$ ipython --no-banner

In [1]: import numpy as np

In [2]: from numpy import linalg as LA

In [3]: np.set_printoptions(suppress=True, linewidth=100)

In [4]: J = np.array([[1, -1, 1, -1],
   ...:     [1, 0, 0, 0],
   ...:     [1, 1, 1, 1],
   ...:     [1, 2, 4, 8],
   ...:     [1, 3, 9, 27],
   ...:     [1, 4, 16, 64]])

In [5]: J.ravel(order="F")
Out[5]: 
array([ 1,  1,  1,  1,  1,  1, -1,  0,  1,  2,  3,  4,  1,  0,  1,  4,  9, 16, -1,  0,  1,  8, 27,
       64])

In [6]: J.reshape(-1, 2)
Out[6]: 
array([[ 1, -1],
       [ 1, -1],
       [ 1,  0],
       [ 0,  0],
       [ 1,  1],
       [ 1,  1],
       [ 1,  2],
       [ 4,  8],
       [ 1,  3],
       [ 9, 27],
       [ 1,  4],
       [16, 64]])

In [7]: t3 = J.reshape(6, 2, -1)

In [8]: t3.shape
Out[8]: (6, 2, 2)

In [9]: t3[:, 0]
Out[9]: 
array([[ 1, -1],
       [ 1,  0],
       [ 1,  1],
       [ 1,  2],
       [ 1,  3],
       [ 1,  4]])

In [10]: t3.sum(axis=1)
Out[10]: 
array([[ 2, -2],
       [ 1,  0],
       [ 2,  2],
       [ 5, 10],
       [10, 30],
       [17, 68]])

In [11]: data = np.load("mat.npy")

In [12]: data
Out[12]: 
array([[3., 1., 0., 0., 0., 0., 0.],
       [0., 3., 1., 0., 0., 0., 0.],
       [0., 0., 3., 1., 0., 0., 0.],
       [0., 0., 0., 3., 1., 0., 0.],
       [0., 0., 0., 0., 3., 1., 0.],
       [0., 0., 0., 0., 0., 3., 1.],
       [0., 0., 0., 0., 0., 0., 3.]])

In [13]: np.allclose(data @ data.T, data.T @ data)
Out[13]: False

In [14]: np.trace(data)
Out[14]: np.float64(21.0)

In [15]: (data - data.T) / 2
Out[15]: 
array([[ 0. ,  0.5,  0. ,  0. ,  0. ,  0. ,  0. ],
       [-0.5,  0. ,  0.5,  0. ,  0. ,  0. ,  0. ],
       [ 0. , -0.5,  0. ,  0.5,  0. ,  0. ,  0. ],
       [ 0. ,  0. , -0.5,  0. ,  0.5,  0. ,  0. ],
       [ 0. ,  0. ,  0. , -0.5,  0. ,  0.5,  0. ],
       [ 0. ,  0. ,  0. ,  0. , -0.5,  0. ,  0.5],
       [ 0. ,  0. ,  0. ,  0. ,  0. , -0.5,  0. ]])

In [16]: x = np.array([1, 0, -1, 3, -3, -2, 3])

In [17]: data @ (2 * x)
Out[17]: array([  6.,  -2.,   0.,  12., -22.,  -6.,  18.])

In [18]: LA.norm(data @ x) <= LA.norm(data, 2) * LA.norm(x) + 1e-9
Out[18]: np.True_

In [19]: data @ np.eye(7)[0]
Out[19]: array([3., 0., 0., 0., 0., 0., 0.])

In [20]: data * x
Out[20]: 
array([[ 3.,  0., -0.,  0., -0., -0.,  0.],
       [ 0.,  0., -1.,  0., -0., -0.,  0.],
       [ 0.,  0., -3.,  3., -0., -0.,  0.],
       [ 0.,  0., -0.,  9., -3., -0.,  0.],
       [ 0.,  0., -0.,  0., -9., -2.,  0.],
       [ 0.,  0., -0.,  0., -0., -6.,  3.],
       [ 0.,  0., -0.,  0., -0., -0.,  9.]])

In [21]: np.sign((data @ x).round(6))
Out[21]: array([ 1., -1.,  0.,  1., -1., -1.,  1.])

In [22]: W1 = np.array([[1, 7], [4, 4], [9, 0], [7, 6], [0, 2], [0, 4], [1, 3]])

In [23]: coef = np.array([1, 3])

In [24]: hid = np.maximum(data @ W1 + coef, 0)

In [25]: hid
Out[25]: 
array([[ 8., 28.],
       [22., 15.],
       [35.,  9.],
       [22., 23.],
       [ 1., 13.],
       [ 2., 18.],
       [ 4., 12.]])

In [26]: LA.matrix_rank(hid)
Out[26]: np.int64(2)

In [27]: basis = np.array([[2, 2], [0, 1]])

In [28]: hid @ basis
Out[28]: 
array([[16., 44.],
       [44., 59.],
       [70., 79.],
       [44., 67.],
       [ 2., 15.],
       [ 4., 22.],
       [ 8., 20.]])

In [29]: (hid @ basis).round(6).argmax(axis=1)
Out[29]: array([1, 1, 1, 1, 1, 1, 1])

In [30]: W1 @ basis
Out[30]: 
array([[ 2,  9],
       [ 8, 12],
       [18, 18],
       [14, 20],
       [ 0,  2],
       [ 0,  4],
       [ 2,  5]])

In [31]: C2 = data.T @ data

In [32]: np.allclose(C2, C2.T)
Out[32]: True

In [33]: rng = np.random.default_rng(23206)

In [34]: lab = rng.permutation(7)

In [35]: lab
Out[35]: array([2, 0, 4, 1, 3, 5, 6])

In [36]: other = data[lab][:, lab]

In [37]: np.diag(other)
Out[37]: array([3., 3., 3., 3., 3., 3., 3.])

In [38]: np.allclose(other, data)
Out[38]: False

In [39]: u = np.array([2, 1, 2, 3, 0, 3, 2, 0, 3]) + 0.5

In [40]: A = np.outer(u, u) / (u @ u)

In [41]: A.round(3)
Out[41]: 
array([[0.107, 0.064, 0.107, 0.15 , 0.021, 0.15 , 0.107, 0.021, 0.15 ],
       [0.064, 0.039, 0.064, 0.09 , 0.013, 0.09 , 0.064, 0.013, 0.09 ],
       [0.107, 0.064, 0.107, 0.15 , 0.021, 0.15 , 0.107, 0.021, 0.15 ],
       [0.15 , 0.09 , 0.15 , 0.21 , 0.03 , 0.21 , 0.15 , 0.03 , 0.21 ],
       [0.021, 0.013, 0.021, 0.03 , 0.004, 0.03 , 0.021, 0.004, 0.03 ],
       [0.15 , 0.09 , 0.15 , 0.21 , 0.03 , 0.21 , 0.15 , 0.03 , 0.21 ],
       [0.107, 0.064, 0.107, 0.15 , 0.021, 0.15 , 0.107, 0.021, 0.15 ],
       [0.021, 0.013, 0.021, 0.03 , 0.004, 0.03 , 0.021, 0.004, 0.03 ],
       [0.15 , 0.09 , 0.15 , 0.21 , 0.03 , 0.21 , 0.15 , 0.03 , 0.21 ]])

In [42]: np.abs(np.diag(LA.qr(A)[1])) > 1e-9
Out[42]: array([ True, False, False, False, False, False, False, False, False])

In [43]: np.unique(A.round(6), axis=0).shape
Out[43]: (4, 9)

In [44]: np.round(A @ LA.pinv(A) @ A, 3)
Out[44]: 
array([[0.107, 0.064, 0.107, 0.15 , 0.021, 0.15 , 0.107, 0.021, 0.15 ],
       [0.064, 0.039, 0.064, 0.09 , 0.013, 0.09 , 0.064, 0.013, 0.09 ],
       [0.107, 0.064, 0.107, 0.15 , 0.021, 0.15 , 0.107, 0.021, 0.15 ],
       [0.15 , 0.09 , 0.15 , 0.21 , 0.03 , 0.21 , 0.15 , 0.03 , 0.21 ],
       [0.021, 0.013, 0.021, 0.03 , 0.004, 0.03 , 0.021, 0.004, 0.03 ],
       [0.15 , 0.09 , 0.15 , 0.21 , 0.03 , 0.21 , 0.15 , 0.03 , 0.21 ],
       [0.107, 0.064, 0.107, 0.15 , 0.021, 0.15 , 0.107, 0.021, 0.15 ],
       [0.021, 0.013, 0.021, 0.03 , 0.004, 0.03 , 0.021, 0.004, 0.03 ],
       [0.15 , 0.09 , 0.15 , 0.21 , 0.03 , 0.21 , 0.15 , 0.03 , 0.21 ]])

In [45]: r = LA.matrix_rank(A)

In [46]: r
Out[46]: np.int64(1)

In [47]: null = LA.svd(A)[2][r:].T

In [48]: LA.matrix_rank(A.T @ A), LA.matrix_rank(A @ A.T)
Out[48]: (np.int64(1), np.int64(1))

In [49]: [int(LA.matrix_rank(A[:i])) for i in range(1, len(A) + 1)]
Out[49]: [1, 1, 1, 1, 1, 1, 1, 1, 1]

In [50]: null.shape
Out[50]: (9, 8)

In [51]: [int(LA.matrix_rank(np.delete(A, i, axis=0))) for i in range(9)]
Out[51]: [1, 1, 1, 1, 1, 1, 1, 1, 1]
